% python3 -q
>>> import numpy as np
>>> import numpy.linalg as la
>>> np.set_printoptions(suppress=True, linewidth=200)
>>> X = np.loadtxt("out10.csv", delimiter=",")
>>> print(X)
[[  0.27   1.84  -0.11  -0.31  -0.56  11.44]
 [ -3.35  -0.29  -0.13  -0.3   -0.55   8.09]
 [ -0.47   0.2   -0.04  -0.07  -0.07  -4.72]
 [ -0.55  -0.94  -0.12   0.04   1.88   0.15]
 [ -0.22   0.68   0.11  -0.09   0.36 -10.5 ]
 [  1.71   0.34   0.03   0.09   0.41   5.96]
 [  3.8    0.56   0.2    0.23   0.07  -4.55]
 [ -4.02  -0.31   0.19  -0.07   0.78  -0.62]
 [ -2.3    1.29  -0.27  -0.07   0.52  -2.44]
 [ -4.12   0.91  -0.17  -0.14   0.51  -1.32]
 [  0.22  -0.26  -0.25   0.1    0.6    6.76]]
>>> Q, evecs = la.qr(X[:, :1])[0], la.qr(X[:, 1:])[0]
>>> sig = la.svd(Q.T @ evecs, compute_uv=False)
>>> print(sig.round(2))
[0.84]
>>> print((sig > 0.9).sum())
0
>>> x0 = np.array([5, 1, 2, 4, 2, 3])
>>> y = X @ x0
>>> coef, lr = np.zeros(6), 1 / la.norm(X, 2) ** 2
>>> for i in range(250):
...     coef -= lr * X.T @ (X @ coef - y)
...     if i % 50 == 0: print(i, round(la.norm(X @ coef - y), 2))
... 
0 36.1
50 3.62
100 2.34
150 1.69
200 1.39
>>> print(coef.round(2))
[5.19 0.62 0.1  0.47 1.96 2.95]
>>> print(np.round(la.cond(X), 2))
79.71
>>> cov = X.T @ X
>>> print((X @ X.T).shape)
(11, 11)
>>> print(np.round(la.eigvalsh(cov)[::-1], 2))
[439.61  67.92   8.62   4.68   0.17   0.07]
>>> Y = np.c_[X[:, :1] @ np.array([[-8]]), np.array([2, 1, 2, 2, 1, 3, 1, 1, 0, 2, 0])]
>>> print(Y)
[[ -2.16   2.  ]
 [ 26.8    1.  ]
 [  3.76   2.  ]
 [  4.4    2.  ]
 [  1.76   1.  ]
 [-13.68   3.  ]
 [-30.4    1.  ]
 [ 32.16   1.  ]
 [ 18.4    0.  ]
 [ 32.96   2.  ]
 [ -1.76   0.  ]]
>>> print(la.matrix_rank(Y))
2
>>> print(np.round(la.norm(Y - X @ la.lstsq(X, Y)[0], axis=0), 2) + 0)
[0.   3.34]
>>> print(np.round(la.lstsq(X, Y[:, 0])[0], 2) + 0)
[-8.  0.  0.  0.  0.  0.]
>>> W0 = np.array([[-2.9, 1.6, 0.8, 0.2, 1.4, 1.6, 0.2],
...     [1.5, -1.1, 1.4, -0.7, -0.5, -0.5, 0.1],
...     [0.8, 0.4, 0.9, 0.2, 0.8, 0.8, -0.4],
...     [-0.4, 0.5, 0.8, 0.0, 0.0, 0.2, 0.2],
...     [0.6, -0.3, -0.6, -0.7, 0.7, 0.5, -0.3],
...     [0.5, -0.1, -1.2, -0.6, -1.7, 1.0, 0.8],
...     [-1.2, 1.0, -0.6, -0.4, 0.1, -1.1, 0.7]])
>>> print(W0)
[[-2.9  1.6  0.8  0.2  1.4  1.6  0.2]
 [ 1.5 -1.1  1.4 -0.7 -0.5 -0.5  0.1]
 [ 0.8  0.4  0.9  0.2  0.8  0.8 -0.4]
 [-0.4  0.5  0.8  0.   0.   0.2  0.2]
 [ 0.6 -0.3 -0.6 -0.7  0.7  0.5 -0.3]
 [ 0.5 -0.1 -1.2 -0.6 -1.7  1.   0.8]
 [-1.2  1.  -0.6 -0.4  0.1 -1.1  0.7]]
>>> blk = np.stack([W0, -3 * W0, W0[::-1]])
>>> print(la.matrix_rank(blk.reshape(3, -1)))
2
>>> Y = W0 / np.sqrt((W0 ** 2).mean(axis=1, keepdims=True))
>>> print(np.round(la.norm(Y, axis=1), 2))
[2.65 2.65 2.65 2.65 2.65 2.65 2.65]
>>> print(la.matrix_rank(W0 - W0.mean(axis=1, keepdims=True)))
6
>>> print(Y[5].round(2))
[ 0.52 -0.1  -1.24 -0.62 -1.75  1.03  0.82]
>>> Y = np.array([[2, 0], [0, 1], [2, 0]])
>>> F = np.tile(Y, (2, 3))
>>> print(F)
[[2 0 2 0 2 0]
 [0 1 0 1 0 1]
 [2 0 2 0 2 0]
 [2 0 2 0 2 0]
 [0 1 0 1 0 1]
 [2 0 2 0 2 0]]
>>> # columns 0 and 2 are equal
>>> W = np.array([[4, -3, 2, 4],
...     [2, -1, 0, 0],
...     [2, -1, -2, -3],
...     [0, -2, 1, 5],
...     [1, 2, 5, 5],
...     [5, 2, 2, 5]])
>>> coef = np.array([-1, -2, 2, 0])
>>> H = np.maximum(F @ W + coef, 0)
>>> print((H > 0).astype(int))
[[1 0 1 1]
 [1 0 1 1]
 [1 0 1 1]
 [1 0 1 1]
 [1 0 1 1]
 [1 0 1 1]]
>>> print(la.matrix_rank(H))
2
>>> C = np.array([[-2, -1], [0, 1], [2, -3], [1, -1]])
>>> print((H @ C).round(6).argmax(axis=1))
[0 0 0 0 0 0]
>>> print(W @ C)
[[  0 -17]
 [ -4  -3]
 [-11   6]
 [  7 -10]
 [ 13 -19]
 [ -1 -14]]
>>> blk = np.stack([F, -1 * F, F[::-1]])
>>> print((blk @ F.T).shape)
(3, 6, 6)
>>> print(la.matrix_rank(blk.reshape(3, -1)))
1
>>> print(blk.shape)
(3, 6, 6)
>>> print(np.round(la.det(blk), 2))
[0. 0. 0.]
>>> print(np.einsum("bij,cij->bc", blk, blk))
[[ 54 -54  54]
 [-54  54 -54]
 [ 54 -54  54]]
>>> print(np.round(la.norm(blk, axis=(1, 2)), 2))
[7.35 7.35 7.35]
>>> print(np.round(la.svd(F, compute_uv=False), 2) + 0)
[6.93 2.45 0.   0.   0.   0.  ]
>>> print(round(float(la.norm(F)), 2))
7.35
>>> print(np.diff(F, axis=0))
[[-2  1 -2  1 -2  1]
 [ 2 -1  2 -1  2 -1]
 [ 0  0  0  0  0  0]
 [-2  1 -2  1 -2  1]
 [ 2 -1  2 -1  2 -1]]
>>> print(F - F[0])
[[ 0  0  0  0  0  0]
 [-2  1 -2  1 -2  1]
 [ 0  0  0  0  0  0]
 [ 0  0  0  0  0  0]
 [-2  1 -2  1 -2  1]
 [ 0  0  0  0  0  0]]
>>> print(np.round(F.mean(axis=0), 2))
[1.33 0.33 1.33 0.33 1.33 0.33]
>>> left, sig, VT = la.svd(F, full_matrices=False)
>>> print(np.round(left.T @ F @ VT.T, 2) + 0)
[[6.93 0.   0.   0.   0.   0.  ]
 [0.   2.45 0.   0.   0.   0.  ]
 [0.   0.   0.   0.   0.   0.  ]
 [0.   0.   0.   0.   0.   0.  ]
 [0.   0.   0.   0.   0.   0.  ]
 [0.   0.   0.   0.   0.   0.  ]]
>>> print(np.abs(left[:, 0]).round(6).argmax())
0
>>> print(np.round(np.cumsum(sig ** 2) / np.sum(sig ** 2), 2))
[0.89 1.   1.   1.   1.   1.  ]
>>> print(np.round(np.abs(VT[0]), 2))
[0.58 0.   0.58 0.   0.58 0.  ]
>>> print(round(np.sqrt((sig ** 2).sum()), 2), round(float(la.norm(F)), 2))
7.35 7.35
>>> rng = np.random.default_rng(8378)
>>> Y = F + rng.integers(-2, 3, (6, 2)) @ rng.integers(-2, 3, (2, 6))
>>> print(Y)
[[-2 -4  6 -4  0  0]
 [-2 -1 -2 -1  1 -1]
 [-6 -8  6 -8  0 -2]
 [-4 -6  6 -6  0 -1]
 [ 0  1 -4  1  2 -1]
 [-2 -4  2 -4  2 -2]]
>>> print(np.abs(Y - F).sum(axis=1))
[18 11 32 25  8 14]
>>> print(np.round(la.svd(Y - F, compute_uv=False), 2) + 0)
[21.49  6.94  0.    0.    0.    0.  ]
>>> print(la.matrix_rank(Y - F, tol=1e-8))
2
>>> print(Y - F)
[[-4 -4  4 -4 -2  0]
 [-2 -2 -2 -2  1 -2]
 [-8 -8  4 -8 -2 -2]
 [-6 -6  4 -6 -2 -1]
 [ 0  0 -4  0  2 -2]
 [-4 -4  0 -4  0 -2]]
>>> K = np.array([[-0.1, 0.2, -0.6, -0.8, -1.3],
...     [1.1, 1.0, 0.0, 0.4, 0.7],
...     [-1.3, 1.9, -1.8, 0.1, 0.5],
...     [-0.3, -0.3, 0.3, -0.2, -2.1],
...     [1.3, -0.9, -0.6, 0.7, -1.0],
...     [0.5, 0.6, -1.3, 2.4, -0.9],
...     [-0.6, -1.0, -2.2, -2.3, 0.7],
...     [-0.8, 2.9, -0.6, -0.7, -0.6],
...     [-1.9, 0.9, 1.8, 0.6, 0.5],
...     [-0.9, -0.3, 0.0, 1.0, 1.3],
...     [0.7, 0.5, -0.2, 0.7, -0.3],
...     [1.7, -1.4, 1.0, 1.6, 0.2],
...     [0.2, 2.1, -0.1, -1.2, 1.7],
...     [-1.0, -0.5, -0.1, -1.2, -0.6],
...     [-0.6, 1.4, -1.3, 1.0, -1.3],
...     [-0.5, -0.3, 1.2, -1.1, 0.5]])
>>> K[:, 1] = -2 * K[:, 3] + 0.05 * rng.normal(size=16)
>>> print(K.round(2))
[[-0.1   1.58 -0.6  -0.8  -1.3 ]
 [ 1.1  -0.77  0.    0.4   0.7 ]
 [-1.3  -0.2  -1.8   0.1   0.5 ]
 [-0.3   0.25  0.3  -0.2  -2.1 ]
 [ 1.3  -1.41 -0.6   0.7  -1.  ]
 [ 0.5  -4.84 -1.3   2.4  -0.9 ]
 [-0.6   4.68 -2.2  -2.3   0.7 ]
 [-0.8   1.38 -0.6  -0.7  -0.6 ]
 [-1.9  -1.26  1.8   0.6   0.5 ]
 [-0.9  -1.96  0.    1.    1.3 ]
 [ 0.7  -1.38 -0.2   0.7  -0.3 ]
 [ 1.7  -3.19  1.    1.6   0.2 ]
 [ 0.2   2.39 -0.1  -1.2   1.7 ]
 [-1.    2.32 -0.1  -1.2  -0.6 ]
 [-0.6  -1.94 -1.3   1.   -1.3 ]
 [-0.5   2.22  1.2  -1.1   0.5 ]]
>>> Xs = K - K.mean(axis=0)
>>> evecs = la.svd(Xs)[2][:4]
>>> Y = Xs - Xs @ evecs.T @ evecs
>>> print(np.round(Y.std(axis=0), 2) + 0)
[0.   0.01 0.   0.02 0.  ]
>>> D = la.norm(K[:, None] - K[None], axis=-1)
>>> print(D.shape)
(16, 16)
>>> print(D[:5, :5].round(2))
[[0.   3.57 3.18 1.9  3.64]
 [3.57 0.   3.07 3.36 1.94]
 [3.18 3.07 0.   3.53 3.5 ]
 [1.9  3.36 3.53 0.   2.85]
 [3.64 1.94 3.5  2.85 0.  ]]
>>> print(np.unravel_index(D.round(6).argmax(), D.shape))
(np.int64(5), np.int64(6))
>>> print(np.flatnonzero(D[8] < D.mean() / 2))
[8]
>>> Xs = (K - K.mean(axis=0)) / K.std(axis=0)
>>> print(np.argwhere(np.abs(Xs) > 2))
[[6 1]
 [6 3]
 [8 2]]
>>> coef = la.lstsq(np.delete(Xs, 2, axis=1), Xs[:, 2])[0]
>>> print(round(float(1 - np.var(Xs[:, 2] - np.delete(Xs, 2, axis=1) @ coef)), 2))
0.33
>>> print(np.abs(coef).argmax())
1
>>> f = np.array([2, 1, 0, -1, -1, 2, 0])
>>> Y = W0 + np.outer(f, np.eye(7)[6])
>>> print(Y)
[[-2.9  1.6  0.8  0.2  1.4  1.6  2.2]
 [ 1.5 -1.1  1.4 -0.7 -0.5 -0.5  1.1]
 [ 0.8  0.4  0.9  0.2  0.8  0.8 -0.4]
 [-0.4  0.5  0.8  0.   0.   0.2 -0.8]
 [ 0.6 -0.3 -0.6 -0.7  0.7  0.5 -1.3]
 [ 0.5 -0.1 -1.2 -0.6 -1.7  1.   2.8]
 [-1.2  1.  -0.6 -0.4  0.1 -1.1  0.7]]
>>> print(np.round(la.det(Y) / la.det(W0), 2), np.round(1 + la.solve(W0, f)[6], 2))
23.61 23.61
>>> mat = np.loadtxt("dump.csv", delimiter=",")
>>> print(mat)
[[ 1. -2.  4. -8.]
 [ 1. -1.  1. -1.]
 [ 1.  0.  0.  0.]
 [ 1.  1.  1.  1.]]
>>> Q, R = la.qr(mat)
>>> print(np.round(Q @ R, 2) + 0)
[[ 1. -2.  4. -8.]
 [ 1. -1.  1. -1.]
 [ 1.  0.  0.  0.]
 [ 1.  1.  1.  1.]]
>>> print(np.trace(Q @ Q.T))
4.0
>>> blk = np.stack([mat, -3 * mat, mat[::-1]])
>>> print((blk @ mat.T).shape)
(3, 4, 4)
>>> print(blk.shape)
(3, 4, 4)
>>> print(np.round(la.det(blk), 2))
[ 12. 972.  12.]
>>> print(np.einsum("bij,cij->bc", blk, blk))
[[  94. -282.   -8.]
 [-282.  846.   24.]
 [  -8.   24.   94.]]
>>> E = 0.9 ** np.abs(np.subtract.outer(np.arange(2), np.arange(2)))
>>> print(E)
[[1.  0.9]
 [0.9 1. ]]
>>> # symmetric
>>> print(la.cond(E) > 100)
False
>>> print(np.round(la.norm(E) ** 2 / la.norm(E, 2) ** 2, 2))
1.0
>>> print(E[1] @ E[0])
1.8
>>> x0 = np.array([0, -2, 1, 1, 0, 0])
>>> y = X @ x0
>>> print(y.round(2))
[-4.1   0.15 -0.51  1.8  -1.34 -0.56 -0.69  0.74 -2.92 -2.13  0.37]
>>> print(np.round(la.solve(X.T @ X, X.T @ y), 2) + 0)
[ 0. -2.  1.  1.  0.  0.]
>>> print(np.round(la.lstsq(X, y)[0], 2) + 0)
[ 0. -2.  1.  1.  0.  0.]
>>> y = y + 0.05 * rng.normal(size=11)
>>> print(y.round(2))
[-4.09  0.15 -0.57  1.82 -1.23 -0.55 -0.6   0.77 -2.94 -2.09  0.31]
>>> coef, *_ = la.lstsq(X, y)
>>> print(np.round(X.T @ (y - X @ coef), 2) + 0)
[0. 0. 0. 0. 0. 0.]
>>> print(coef.round(2) + 0)
[ 0.   -1.98  1.22  0.87  0.04  0.  ]
>>> data = np.load("test9.npy")
>>> print(data)
[[ 2.26  2.66  2.09  2.33 -0.61 -1.64]
 [ 1.63  3.88  3.3   3.76 -0.76 -2.63]
 [-3.14 -0.48 -0.76  0.18 -1.67  4.08]
 [ 1.13  1.04  0.98  0.95  0.14 -1.49]
 [ 1.85  0.48  1.3   0.74  0.89 -2.87]
 [ 0.34  0.17  0.53  1.4  -1.28  2.5 ]
 [ 0.37 -3.12 -1.15 -1.5   0.29  3.02]
 [ 0.04 -0.31  0.05 -0.05  0.32 -1.71]
 [-2.79 -2.93 -1.3  -1.74 -0.72  5.25]
 [ 2.83 -0.73  0.09 -0.95  1.14 -0.66]
 [ 6.37  4.38  3.99  2.93  2.02 -9.02]]
>>> proj = data @ la.solve(data.T @ data, data.T)
>>> print(np.round(np.diag(proj), 2))
[0.71 0.62 0.25 0.03 0.37 0.6  0.63 0.79 0.86 0.56 0.59]
>>> print(np.round(np.trace(proj), 2))
6.0
>>> print(np.round(la.eigvalsh(proj), 2) + 0)
[0. 0. 0. 0. 0. 1. 1. 1. 1. 1. 1.]
>>> x0 = np.array([-2, 0, 1, -1, -2, 1])
>>> y = data @ x0
>>> print(np.round(la.solve(data.T @ data, data.T @ y), 2) + 0)
[-2.  0.  1. -1. -2.  1.]
>>> print(y.round(2))
[ -5.18  -4.83  12.76  -4.    -7.79   3.51   2.05  -2.33  12.71  -7.56 -24.74]
>>> print(np.round(la.lstsq(data, y)[0], 2) + 0)
[-2.  0.  1. -1. -2.  1.]
>>> y = y + 0.02 * rng.normal(size=11)
>>> print(y.round(2))
[ -5.21  -4.83  12.76  -3.99  -7.8    3.51   2.05  -2.32  12.72  -7.57 -24.72]
>>> coef, *_ = la.lstsq(data, y)
>>> print(np.round(data.T @ (y - data @ coef), 2) + 0)
[0. 0. 0. 0. 0. 0.]
>>> print(round(float(la.norm(y - data @ coef)), 2))
0.04
>>> print(coef.round())
[-2. -0.  1. -1. -2.  1.]
>>> print(coef.round(2) + 0)
[-2.01  0.    1.   -0.98 -1.97  1.  ]
